>>> import numpy as np
>>> np.set_printoptions(precision=4, suppress=True, linewidth=160, legacy="1.25")
>>> W0 = np.loadtxt("m.csv", delimiter=",")
>>> print(W0)
[[14. -9.  1.  5.  1.  7. -7.  6. 11.  9.  6.]
 [-9. 18.  0.  9.  6. -3. 12.  6. -6. -6. -3.]
 [ 1.  0.  2.  1.  2. -1. -2.  0. -2.  0.  3.]
 [ 5.  9.  1. 14.  7.  4.  5. 12.  5.  3.  3.]
 [ 1.  6.  2.  7.  5.  0.  2.  5. -1.  0.  3.]
 [ 7. -3. -1.  4.  0.  5. -1.  5.  8.  5.  1.]
 [-7. 12. -2.  5.  2. -1. 10.  4. -2. -4. -5.]
 [ 6.  6.  0. 12.  5.  5.  4. 11.  7.  4.  2.]
 [11. -6. -2.  5. -1.  8. -2.  7. 13.  8.  1.]
 [ 9. -6.  0.  3.  0.  5. -4.  4.  8.  6.  3.]
 [ 6. -3.  3.  3.  3.  1. -5.  2.  1.  3.  6.]]
>>> # symmetric, so the eigenvalues are real
>>> evals, V = np.linalg.eigh(W0)
>>> x0 = np.array([8, 0, -7, -2, -8, 6, -7, 5, 4, 5, 0])
>>> np.round(np.linalg.eigvalsh(W0[1:, 1:]), 4) + 0
array([ 0.    ,  0.    ,  0.    ,  0.    ,  0.    ,  0.    ,  0.    , 13.4903, 35.1611, 41.3486])
>>> (np.sign(V[:, -1].round(6)) == np.sign(V[0, -1].round(6))).astype(int)
array([1, 0, 1, 1, 1, 1, 0, 1, 1, 1, 1])
>>> np.round(V * np.maximum(evals, 0) @ V.T, 4) + 0
array([[14., -9.,  1.,  5.,  1.,  7., -7.,  6., 11.,  9.,  6.],
       [-9., 18.,  0.,  9.,  6., -3., 12.,  6., -6., -6., -3.],
       [ 1.,  0.,  2.,  1.,  2., -1., -2.,  0., -2.,  0.,  3.],
       [ 5.,  9.,  1., 14.,  7.,  4.,  5., 12.,  5.,  3.,  3.],
       [ 1.,  6.,  2.,  7.,  5.,  0.,  2.,  5., -1.,  0.,  3.],
       [ 7., -3., -1.,  4.,  0.,  5., -1.,  5.,  8.,  5.,  1.],
       [-7., 12., -2.,  5.,  2., -1., 10.,  4., -2., -4., -5.],
       [ 6.,  6.,  0., 12.,  5.,  5.,  4., 11.,  7.,  4.,  2.],
       [11., -6., -2.,  5., -1.,  8., -2.,  7., 13.,  8.,  1.],
       [ 9., -6.,  0.,  3.,  0.,  5., -4.,  4.,  8.,  6.,  3.],
       [ 6., -3.,  3.,  3.,  3.,  1., -5.,  2.,  1.,  3.,  6.]])
>>> rng = np.random.default_rng(541)
>>> idx = rng.permutation(11)
>>> idx
array([ 1,  0,  8,  9,  4,  3,  2, 10,  5,  6,  7])
>>> M2 = W0[idx][:, idx]
>>> round(float(np.linalg.det(M2)), 4), round(np.linalg.det(W0[idx]), 4)
(0.0, -0.0)
>>> rank = np.linalg.matrix_rank(W0)
>>> rank
3
>>> ns = np.linalg.svd(W0)[2][rank:].T
>>> [int(np.linalg.matrix_rank(W0[:, :j + 1])) for j in range(11)]
[1, 2, 3, 3, 3, 3, 3, 3, 3, 3, 3]
>>> [int(np.linalg.matrix_rank(np.delete(W0, i, axis=0))) for i in range(11)]
[3, 3, 3, 3, 3, 3, 3, 3, 3, 3, 3]
>>> [int(np.linalg.matrix_rank(W0[:i])) for i in range(1, len(W0) + 1)]
[1, 2, 3, 3, 3, 3, 3, 3, 3, 3, 3]
>>> np.linalg.matrix_rank(W0.T @ W0), np.linalg.matrix_rank(W0 @ W0.T)
(3, 3)
>>> cent = np.array([[-6, 7, -9, 0, -3, 8, 7, 0],
...     [7, 0, 4, -8, 7, -5, 4, 9],
...     [5, -1, 7, -1, -8, 5, 7, 6],
...     [-6, -4, 1, -8, 4, 5, -5, 8],
...     [1, 3, 1, -2, 6, 6, 3, -3],
...     [-6, -6, 2, 9, 9, 7, 5, 0],
...     [3, -8, -7, -2, 4, 7, 3, 2],
...     [8, 3, -2, -6, 2, 8, 6, 0]])
>>> data = (rng.random((22, 8)) < 0.25) @ cent
>>> data
array([[  9,  10,  -7, -14,   6,  11,  17,   9],
       [  1,   3,   1,  -2,   6,   6,   3,  -3],
       [  1,   3,   1,  -2,   6,   6,   3,  -3],
       [  7,   0,   4,  -8,   7,  -5,   4,   9],
       [  1,  -4,   5, -16,  11,   0,  -1,  17],
       [  1,   3,   1,  -2,   6,   6,   3,  -3],
       [ -6,   5,   0, -11,  -1,  24,  12,  11],
       [  0,   0,   0,   0,   0,   0,   0,   0],
       [  2,  -3,   7,  -1,  22,   8,  12,   6],
       [  7,   0,   4,  -8,   7,  -5,   4,   9],
       [ -6,   7,  -9,   0,  -3,   8,   7,   0],
       [  9,  -3,   4,  -5,  18,  10,  15,   9],
       [  0,   0,   0,   0,   0,   0,   0,   0],
       [ -4,  -7,   8,  -9,  26,  13,   7,  14],
       [ -6,  -6,   2,   9,   9,   7,   5,   0],
       [  3,  -8,  -7,  -2,   4,   7,   3,   2],
       [  2,  -2,  -9,  -3,  -7,  20,  17,   8],
       [  0,   0,   0,   0,   0,   0,   0,   0],
       [  1,   3,   1,  -2,   6,   6,   3,  -3],
       [  0,   0,   0,   0,   0,   0,   0,   0],
       [ 12,  -2,  -8, -10,  12,  21,  12,  -1],
       [  4, -12,  -2, -18,  15,   7,   2,  19]])
>>> Xs = data - data.mean(axis=0)
>>> V = np.linalg.svd(Xs)[2][:7]
>>> M2 = Xs - Xs @ V.T @ V
>>> M2.std(axis=0)
array([0.0729, 0.0745, 0.0229, 0.0999, 0.0196, 0.0564, 0.1034, 0.0955])
>>> np.linalg.norm(M2, axis=1).round(6).argmax()
11
>>> np.round(np.cov(Xs @ V.T, rowvar=False), 4) + 0
array([[117.7859,   0.    ,   0.    ,   0.    ,   0.    ,   0.    ,   0.    ],
       [  0.    ,  89.4014,   0.    ,   0.    ,   0.    ,   0.    ,   0.    ],
       [  0.    ,   0.    ,  46.445 ,   0.    ,   0.    ,   0.    ,   0.    ],
       [  0.    ,   0.    ,   0.    ,  29.5231,   0.    ,   0.    ,   0.    ],
       [  0.    ,   0.    ,   0.    ,   0.    ,  19.8671,   0.    ,   0.    ],
       [  0.    ,   0.    ,   0.    ,   0.    ,   0.    ,  12.4561,   0.    ],
       [  0.    ,   0.    ,   0.    ,   0.    ,   0.    ,   0.    ,   4.5027]])
>>> np.diag(V.T @ V)
array([0.8811, 0.8759, 0.9882, 0.777 , 0.9914, 0.929 , 0.7611, 0.7963])
>>> print(round(float(np.linalg.norm(M2) / np.linalg.norm(Xs)), 4))
0.0121
